$ ipython --no-banner

In [1]: import numpy as np

In [2]: np.set_printoptions(suppress=True, linewidth=140)

In [3]: K = np.load("x.npy")

In [4]: K.round(3)
Out[4]: 
array([[ 0.58 , -0.084, -0.084, -0.252, -0.42 , -0.588, -0.252],
       [-0.084,  0.983, -0.017, -0.05 , -0.084, -0.118, -0.05 ],
       [-0.084, -0.017,  0.983, -0.05 , -0.084, -0.118, -0.05 ],
       [-0.252, -0.05 , -0.05 ,  0.849, -0.252, -0.353, -0.151],
       [-0.42 , -0.084, -0.084, -0.252,  0.58 , -0.588, -0.252],
       [-0.588, -0.118, -0.118, -0.353, -0.588,  0.176, -0.353],
       [-0.252, -0.05 , -0.05 , -0.151, -0.252, -0.353,  0.849]])

In [5]: x0 = np.array([2, 3, -2, -3, -2, -4, 5])

In [6]: np.round(np.abs(np.linalg.eigvals(K)), 3)
Out[6]: array([1., 1., 1., 1., 1., 1., 1.])

In [7]: print(np.round(np.sort(np.abs(np.degrees(np.angle(np.linalg.eigvals(K))))), 3))
[  0.   0.   0.   0.   0.   0. 180.]

In [8]: np.round(K.T @ (K @ x0), 3)
Out[8]: array([ 2.,  3., -2., -3., -2., -4.,  5.])

In [9]: [p for p in range(1, 25) if np.allclose(np.linalg.matrix_power(K, p), np.eye(7))]
Out[9]: [2, 4, 6, 8, 10, 12, 14, 16, 18, 20, 22, 24]

In [10]: M2 = np.array([[0, 0], [2, 4], [1, 2], [2, 5], [3, 5], [5, 2], [4, 0]])

In [11]: np.linalg.matrix_rank(np.vstack([K, M2.T]))
Out[11]: np.int64(7)

In [12]: np.linalg.matrix_rank(K @ M2)
Out[12]: np.int64(2)

In [13]: x0 = np.array([2, 3, -3, -2, 0, -2, 1])

In [14]: y = K @ x0

In [15]: y.round(3)
Out[15]: array([ 2.588,  3.118, -2.882, -1.647,  0.588, -1.176,  1.353])

In [16]: np.round(np.linalg.solve(K, 2 * y), 3)
Out[16]: array([ 4.,  6., -6., -4.,  0., -4.,  2.])
